% ipython --no-banner

In [1]: import numpy as np

In [2]: np.set_printoptions(suppress=True, linewidth=140)

In [3]: feats = np.array([[0.0, 0.0, 8.0, 9.0, 4.0, 3.0],
   ...:     [0.0, 0.0, 4.0, 3.0, 1.0, 9.0],
   ...:     [8.0, 4.0, 0.0, 0.0, 0.0, 0.0],
   ...:     [9.0, 3.0, 0.0, 0.0, 0.0, 0.0],
   ...:     [4.0, 1.0, 0.0, 0.0, 0.0, 0.0],
   ...:     [3.0, 9.0, 0.0, 0.0, 0.0, 0.0]])

In [4]: print(feats)
[[0. 0. 8. 9. 4. 3.]
 [0. 0. 4. 3. 1. 9.]
 [8. 4. 0. 0. 0. 0.]
 [9. 3. 0. 0. 0. 0.]
 [4. 1. 0. 0. 0. 0.]
 [3. 9. 0. 0. 0. 0.]]

In [5]: print(np.abs(np.diag(np.linalg.qr(feats)[1])) > 1e-9)
[ True  True  True  True False False]

In [6]: F = np.load("layer10.npy")

In [7]: print(F)
[[-2  0  0  0  0  0  0]
 [ 0 -3  0  0  0  0  0]
 [ 0  0 -2  0  0  0  0]
 [ 0  0  0  0  0  0  0]
 [ 0  0  0  0  0  0  0]
 [ 0  0  0  0  0  3  0]
 [ 0  0  0  0  0  0 -2]]

In [8]: r = np.linalg.matrix_rank(F)

In [9]: print(r)
5

In [10]: N = np.linalg.svd(F)[2][r:].T

In [11]: print([int(np.linalg.matrix_rank(F[:, :j + 1])) for j in range(7)])
[1, 2, 3, 3, 3, 4, 5]

In [12]: print(np.allclose(F @ N, 0))
True

In [13]: print([int(np.linalg.matrix_rank(np.delete(F, i, axis=0))) for i in range(7)])
[4, 4, 4, 5, 5, 4, 4]

In [14]: print(N.shape)
(7, 2)

In [15]: print(F @ N)
[[0. 0.]
 [0. 0.]
 [0. 0.]
 [0. 0.]
 [0. 0.]
 [0. 0.]
 [0. 0.]]

In [16]: print(N @ N.T)
[[0. 0. 0. 0. 0. 0. 0.]
 [0. 0. 0. 0. 0. 0. 0.]
 [0. 0. 0. 0. 0. 0. 0.]
 [0. 0. 0. 1. 0. 0. 0.]
 [0. 0. 0. 0. 1. 0. 0.]
 [0. 0. 0. 0. 0. 0. 0.]
 [0. 0. 0. 0. 0. 0. 0.]]

In [17]: evals, vecs = np.linalg.eigh(F)

In [18]: print(np.round(np.linalg.eigvalsh(F @ F), 2))
[0. 0. 4. 4. 4. 9. 9.]

In [19]: print(evals.sum(), np.trace(F))
-6.0 -6

In [20]: print(vecs.T @ vecs)
[[1. 0. 0. 0. 0. 0. 0.]
 [0. 1. 0. 0. 0. 0. 0.]
 [0. 0. 1. 0. 0. 0. 0.]
 [0. 0. 0. 1. 0. 0. 0.]
 [0. 0. 0. 0. 1. 0. 0.]
 [0. 0. 0. 0. 0. 1. 0.]
 [0. 0. 0. 0. 0. 0. 1.]]

In [21]: print(np.abs(vecs[:, -1]))
[0. 0. 0. 0. 0. 1. 0.]

In [22]: print(np.round(np.linalg.eigvalsh(F + -2 * np.eye(7)), 2))
[-5. -4. -4. -4. -2. -2.  1.]

In [23]: print(np.round(np.linalg.svd(F, compute_uv=False), 2))
[3. 3. 2. 2. 2. 0. 0.]

In [24]: print((evals > 1e-8).sum(), (evals < -1e-8).sum())
1 4

In [25]: K = np.load("case13.npy")

In [26]: print(K)
[[ 0  0 -4 -4 -1  1  2 -1]
 [ 0  2 -1  2 -3  3 -2  1]
 [-4 -1  2  3  0  4  3 -1]
 [-4  2  3 -4 -3  2 -2 -1]
 [-1 -3  0 -3 -4 -2 -2 -3]
 [ 1  3  4  2 -2 -4  4 -2]
 [ 2 -2  3 -2 -2  4  4 -1]
 [-1  1 -1 -1 -3 -2 -1  4]]

In [27]: U, sv, Vh = np.linalg.svd(K, full_matrices=False)

In [28]: print(np.round(Vh @ Vh.T, 2) + 0)
[[1. 0. 0. 0. 0. 0. 0. 0.]
 [0. 1. 0. 0. 0. 0. 0. 0.]
 [0. 0. 1. 0. 0. 0. 0. 0.]
 [0. 0. 0. 1. 0. 0. 0. 0.]
 [0. 0. 0. 0. 1. 0. 0. 0.]
 [0. 0. 0. 0. 0. 1. 0. 0.]
 [0. 0. 0. 0. 0. 0. 1. 0.]
 [0. 0. 0. 0. 0. 0. 0. 1.]]

In [29]: print(np.round(np.sqrt((sv ** 2).sum()), 2), round(float(np.linalg.norm(K)), 2))
20.1 20.1

In [30]: print(sv.round(2))
[9.87 9.76 8.38 7.61 5.66 4.5  4.18 3.67]

In [31]: print(np.round(sv / sv[0], 2))
[1.   0.99 0.85 0.77 0.57 0.46 0.42 0.37]

In [32]: M2 = np.array([[1, 0, 0, 0, 0, 0, 2, 2],
    ...:     [0, 0, 1, 2, 1, 2, 1, 0],
    ...:     [2, 1, 0, 0, 1, 2, 1, 2],
    ...:     [0, 1, 0, 2, 1, 0, 1, 0],
    ...:     [2, 2, 0, 2, 0, 0, 2, 0],
    ...:     [0, 0, 1, 0, 1, 0, 1, 1],
    ...:     [0, 2, 1, 1, 1, 1, 2, 1],
    ...:     [2, 0, 2, 0, 1, 0, 0, 1]])

In [33]: M2[-1] = M2[0]

In [34]: A = M2 + 0.3 * np.eye(8)

In [35]: print(A)
[[1.3 0.  0.  0.  0.  0.  2.  2. ]
 [0.  0.3 1.  2.  1.  2.  1.  0. ]
 [2.  1.  0.3 0.  1.  2.  1.  2. ]
 [0.  1.  0.  2.3 1.  0.  1.  0. ]
 [2.  2.  0.  2.  0.3 0.  2.  0. ]
 [0.  0.  1.  0.  1.  0.3 1.  1. ]
 [0.  2.  1.  1.  1.  1.  2.3 1. ]
 [1.  0.  0.  0.  0.  0.  2.  2.3]]

In [36]: r0 = np.array([0, 2, 3])

In [37]: print(np.round(np.correlate(A[3], A[4], "full"), 2))
[0.   0.   2.   0.   4.9  4.   0.69 8.9  4.   4.9  8.6  2.   2.   2.   0.  ]

In [38]: print(np.round(np.convolve(A[3], r0), 2))
[0.  0.  2.  3.  4.6 8.9 3.  2.  3.  0. ]

In [39]: print(np.round(np.array([np.convolve(row, r0, "same") for row in A]), 2))
[[ 2.6  3.9  0.   0.   0.   0.   4.  10. ]
 [ 0.   0.6  2.9  7.   8.   7.   8.   3. ]
 [ 4.   8.   3.6  0.9  2.   7.   8.   7. ]
 [ 0.   2.   3.   4.6  8.9  3.   2.   3. ]
 [ 4.  10.   6.   4.   6.6  0.9  4.   6. ]
 [ 0.   0.   2.   3.   2.   3.6  2.9  5. ]
 [ 0.   4.   8.   5.   5.   5.   7.6  8.9]
 [ 2.   3.   0.   0.   0.   0.   4.  10.6]]

In [40]: r0 = np.array([-3, 1, 3, 0, 3, 0, -2, 1])

In [41]: M2 = A + np.outer(r0, np.eye(8)[2])

In [42]: print(np.linalg.matrix_rank(np.linalg.inv(M2) - np.linalg.inv(A), tol=1e-8))
1

In [43]: print(np.linalg.matrix_rank(M2 - A))
1

In [44]: J = np.load("a.npy")

In [45]: print(J)
[[-3  0  0  0  0  0  0]
 [ 0  0 -1  0  0  0  0]
 [ 0  0  0  1  0  0  0]
 [ 0  0  0  0  0  1  0]
 [ 0  0  0  0  0  0  0]
 [ 0  0  0  0  0  0  2]
 [ 0  2  0  0  0  0  0]]

In [46]: print(np.round(np.sort(np.abs(np.linalg.eigvals(J))), 2))
[0.   1.32 1.32 1.32 1.32 1.32 3.  ]

In [47]: print(np.trace(J))
-3

In [48]: print(np.linalg.matrix_power(J, 3))
[[-27   0   0   0   0   0   0]
 [  0   0   0   0   0  -1   0]
 [  0   0   0   0   0   0   2]
 [  0   4   0   0   0   0   0]
 [  0   0   0   0   0   0   0]
 [  0   0  -4   0   0   0   0]
 [  0   0   0  -2   0   0   0]]

In [49]: print((J + J.T) / 2)
[[-3.   0.   0.   0.   0.   0.   0. ]
 [ 0.   0.  -0.5  0.   0.   0.   1. ]
 [ 0.  -0.5  0.   0.5  0.   0.   0. ]
 [ 0.   0.   0.5  0.   0.   0.5  0. ]
 [ 0.   0.   0.   0.   0.   0.   0. ]
 [ 0.   0.   0.   0.5  0.   0.   1. ]
 [ 0.   1.   0.   0.   0.   1.   0. ]]

In [50]: print(np.allclose(J, J.T))
False

In [51]: print(np.allclose(J @ J.T, J.T @ J))
False

In [52]: U, sv, Vh = np.linalg.svd(J)

In [53]: vecs = Vh[:(sv > 1e-8).sum()]

In [54]: rng = np.random.default_rng(7663)

In [55]: x0 = J[4] + -2 * J[2] + rng.integers(2) * np.eye(7)[5]

In [56]: print(x0)
[ 0.  0.  0. -2.  0.  0.  0.]

In [57]: print(round(np.linalg.norm(x0 - vecs.T @ vecs @ x0), 2))
0.0

In [58]: print(np.linalg.matrix_rank(np.vstack([J, x0])))
6

In [59]: print(np.round(J @ np.linalg.pinv(J) @ J, 2))
[[-3.  0.  0.  0.  0.  0.  0.]
 [ 0.  0. -1.  0.  0.  0.  0.]
 [ 0.  0.  0.  1.  0.  0.  0.]
 [ 0.  0.  0.  0.  0.  1.  0.]
 [ 0.  0.  0.  0.  0.  0.  0.]
 [ 0.  0.  0.  0.  0.  0.  2.]
 [ 0.  2.  0.  0.  0.  0.  0.]]

In [60]: print(np.allclose(J[:-1].T @ np.linalg.lstsq(J[:-1].T, J[-1])[0], J[-1]))
False

In [61]: print(np.abs(np.diag(np.linalg.qr(J)[1])) > 1e-9)
[ True  True  True  True False  True  True]

In [62]: print(np.unique(J.round(6), axis=0).shape)
(7, 7)

In [63]: print((K + K.T) / 2)
[[ 0.  0. -4. -4. -1.  1.  2. -1.]
 [ 0.  2. -1.  2. -3.  3. -2.  1.]
 [-4. -1.  2.  3.  0.  4.  3. -1.]
 [-4.  2.  3. -4. -3.  2. -2. -1.]
 [-1. -3.  0. -3. -4. -2. -2. -3.]
 [ 1.  3.  4.  2. -2. -4.  4. -2.]
 [ 2. -2.  3. -2. -2.  4.  4. -1.]
 [-1.  1. -1. -1. -3. -2. -1.  4.]]

In [64]: print(np.linalg.matrix_power(K, 4))
[[ 2202  -107  -857   999  1573 -1693   798   360]
 [ -107  1432   563  1075  -195  -989  -195   657]
 [ -857   563  4399  1103 -1295   972  2881 -1823]
 [  999  1075  1103  5120  2889  -367  1704   910]
 [ 1573  -195 -1295  2889  3770  -481   579   991]
 [-1693  -989   972  -367  -481  5393  1235  -625]
 [  798  -195  2881  1704   579  1235  4512 -1623]
 [  360   657 -1823   910   991  -625 -1623  1932]]

In [65]: print(K @ K)
[[ 39  -3  -9   6  13 -16  11   3]
 [ -3  32   7  11  -5 -10  -2  10]
 [ -9   7  56  11 -13   5  23 -17]
 [  6  11  11  63  25  -2  12  10]
 [ 13  -5 -13  25  52  -2   5   7]
 [-16 -10   5  -2  -2  70  10  -2]
 [ 11  -2  23  12   5  10  58 -15]
 [  3  10 -17  10   7  -2 -15  34]]

In [66]: print(round(float(np.abs(np.linalg.eigvals(K)).max()), 2))
9.87

In [67]: def softmax(z):
    ...:     e = np.exp(z - z.max(axis=-1, keepdims=True))
    ...:     return e / e.sum(axis=-1, keepdims=True)
    ...: 

In [68]: print(np.round(softmax(10 * J[5]), 2) + 0)
[0. 0. 0. 0. 0. 0. 1.]

In [69]: S = J @ J.T / np.sqrt(7)

In [70]: print(np.round(softmax(S + np.triu(np.full(S.shape, -np.inf), 1)), 2))
[[1.   0.   0.   0.   0.   0.   0.  ]
 [0.41 0.59 0.   0.   0.   0.   0.  ]
 [0.29 0.29 0.42 0.   0.   0.   0.  ]
 [0.22 0.22 0.22 0.33 0.   0.   0.  ]
 [0.2  0.2  0.2  0.2  0.2  0.   0.  ]
 [0.1  0.1  0.1  0.1  0.1  0.48 0.  ]
 [0.09 0.09 0.09 0.09 0.09 0.09 0.43]]

In [71]: print(np.round(softmax(S), 2))
[[0.83 0.03 0.03 0.03 0.03 0.03 0.03]
 [0.13 0.2  0.13 0.13 0.13 0.13 0.13]
 [0.13 0.13 0.2  0.13 0.13 0.13 0.13]
 [0.13 0.13 0.13 0.2  0.13 0.13 0.13]
 [0.14 0.14 0.14 0.14 0.14 0.14 0.14]
 [0.09 0.09 0.09 0.09 0.09 0.43 0.09]
 [0.09 0.09 0.09 0.09 0.09 0.09 0.43]]

In [72]: X = np.loadtxt("arr.csv", delimiter=",")

In [73]: print(X)
[[-0.08  1.07  0.95  1.91  2.01 -0.13 -0.17  0.09]
 [-0.04  0.98  1.08  1.92  2.09  0.04  0.02  0.05]
 [-0.02  1.1   0.76  2.29  2.06  0.16 -0.13 -0.17]
 [-0.04  1.06  0.77  2.12  1.94 -0.01 -0.09 -0.02]
 [ 0.03  0.94  1.09  2.07  2.04  0.01  0.03  0.13]
 [-0.04  1.24  0.91  2.05  1.95 -0.01 -0.07  0.11]
 [ 2.06  1.97 -0.12 -0.03  1.92  1.87  2.03  0.88]
 [ 1.85  1.99  0.11 -0.07  1.91  1.96  2.01  1.07]
 [ 2.11  2.    0.1  -0.09  1.74  2.04  1.86  1.06]
 [ 2.02  2.14  0.07  0.07  1.9   1.84  2.02  1.04]
 [ 1.98  1.9  -0.05  0.07  2.1   1.96  1.93  1.06]
 [ 1.88  1.92  0.03 -0.11  2.12  2.02  2.06  0.92]
 [ 1.97 -0.03  0.93  0.93  1.99  0.14  0.06  2.02]
 [ 2.    0.1   1.11  1.06  1.9   0.02 -0.02  2.03]
 [ 1.99 -0.01  1.07  0.97  1.97 -0.12 -0.03  1.96]
 [ 2.02  0.11  0.97  0.86  1.87  0.03  0.06  1.96]
 [ 1.88 -0.05  1.11  0.93  1.78  0.03 -0.01  2.04]
 [ 1.94  0.1   0.79  1.09  1.77 -0.15 -0.06  2.03]]

In [74]: proj = X @ np.linalg.solve(X.T @ X, X.T)

In [75]: print(np.allclose(proj @ proj, proj))
True

In [76]: print(np.round(proj @ X[:, 4], 2))
[2.01 2.09 2.06 1.94 2.04 1.95 1.92 1.91 1.74 1.9  2.1  2.12 1.99 1.9  1.97 1.87 1.78 1.77]

In [77]: print(round(np.trace(proj), 2))
8.0

In [78]: print(np.round(np.linalg.eigvalsh(proj), 2) + 0)
[0. 0. 0. 0. 0. 0. 0. 0. 0. 0. 1. 1. 1. 1. 1. 1. 1. 1.]

In [79]: print(np.round(np.diag(proj), 2))
[0.61 0.37 0.66 0.27 0.57 0.39 0.53 0.41 0.74 0.45 0.38 0.43 0.37 0.25 0.4  0.25 0.35 0.57]

In [80]: data = np.load("data.npy")

In [81]: print(data)
[[0. 0. 0. 0. 0. 0. 3. 3. 0. 0.]
 [0. 0. 0. 0. 0. 0. 0. 3. 1. 0.]
 [0. 0. 0. 0. 0. 0. 2. 0. 1. 2.]
 [0. 0. 0. 0. 0. 0. 2. 3. 2. 3.]
 [0. 0. 0. 0. 0. 0. 2. 3. 0. 0.]
 [0. 0. 0. 0. 0. 0. 2. 3. 1. 2.]
 [3. 0. 2. 2. 2. 2. 0. 0. 0. 0.]
 [3. 3. 0. 3. 3. 3. 0. 0. 0. 0.]
 [0. 1. 1. 2. 0. 1. 0. 0. 0. 0.]
 [0. 0. 2. 3. 0. 2. 0. 0. 0. 0.]]

In [82]: print(np.round(np.linalg.svd(data, compute_uv=False), 2) + 0)
[8.7  8.7  3.5  3.5  2.42 2.42 0.5  0.5  0.   0.  ]

In [83]: print(round(np.linalg.norm(data), 2))
13.71

In [84]: print(data.sum(axis=0))
[ 6.  4.  5. 10.  5.  8. 11. 15.  5.  7.]

In [85]: print(data.mean(axis=0))
[0.6 0.4 0.5 1.  0.5 0.8 1.1 1.5 0.5 0.7]

In [86]: print(np.linalg.matrix_rank(data))
8

In [87]: print(data.shape)
(10, 10)

In [88]: print(data - data[0])
[[ 0.  0.  0.  0.  0.  0.  0.  0.  0.  0.]
 [ 0.  0.  0.  0.  0.  0. -3.  0.  1.  0.]
 [ 0.  0.  0.  0.  0.  0. -1. -3.  1.  2.]
 [ 0.  0.  0.  0.  0.  0. -1.  0.  2.  3.]
 [ 0.  0.  0.  0.  0.  0. -1.  0.  0.  0.]
 [ 0.  0.  0.  0.  0.  0. -1.  0.  1.  2.]
 [ 3.  0.  2.  2.  2.  2. -3. -3.  0.  0.]
 [ 3.  3.  0.  3.  3.  3. -3. -3.  0.  0.]
 [ 0.  1.  1.  2.  0.  1. -3. -3.  0.  0.]
 [ 0.  0.  2.  3.  0.  2. -3. -3.  0.  0.]]

In [89]: print(np.count_nonzero(data))
34

In [90]: print([round(float(x), 2) for x in np.linalg.svd(data, compute_uv=False)[:3]])
[8.7, 8.7, 3.5]

In [91]: print(np.argsort(-np.linalg.norm(data, axis=0).round(6), kind="stable")[:3])
[7 3 6]

In [92]: print(np.all(np.linalg.eigvalsh(K) > 0))
False

In [93]: U, sv, Vh = np.linalg.svd(data)

In [94]: vecs = Vh[:(sv > 1e-8).sum()]

In [95]: x0 = data[3] + -2 * data[4] + rng.integers(2) * np.eye(10)[4]

In [96]: print(x0)
[ 0.  0.  0.  0.  0.  0. -2. -3.  2.  3.]

In [97]: print(np.linalg.matrix_rank(np.vstack([data, x0])))
8

In [98]: print(np.round(np.linalg.norm(x0 - vecs.T @ vecs @ x0), 2))
0.0

In [99]: r0, v = data[7], data[1]

In [100]: print(r0 @ v)
0.0

In [101]: p = (r0 @ v) / (r0 @ r0) * r0

In [102]: print(v - p)
[0. 0. 0. 0. 0. 0. 0. 3. 1. 0.]

In [103]: print((v - p) @ r0)
0.0

In [104]: print(np.round(np.linalg.norm(r0 + v) ** 2 + np.linalg.norm(r0 - v) ** 2, 2))
110.0

In [105]: m1 = np.array([[-9, -1, 8, 1, -5],
     ...:     [-1, -9, -1, 8, 1],
     ...:     [8, -1, -9, -1, 8],
     ...:     [1, 8, -1, -9, -1],
     ...:     [-5, 1, 8, -1, -9]])

In [106]: evals, vecs = np.linalg.eigh(m1)

In [107]: x0 = np.array([3, 2, -1, 0, -1])

In [108]: print(np.round(np.linalg.eigvalsh(m1[1:, 1:]), 2))
[-18.06 -16.07  -1.93   0.06]
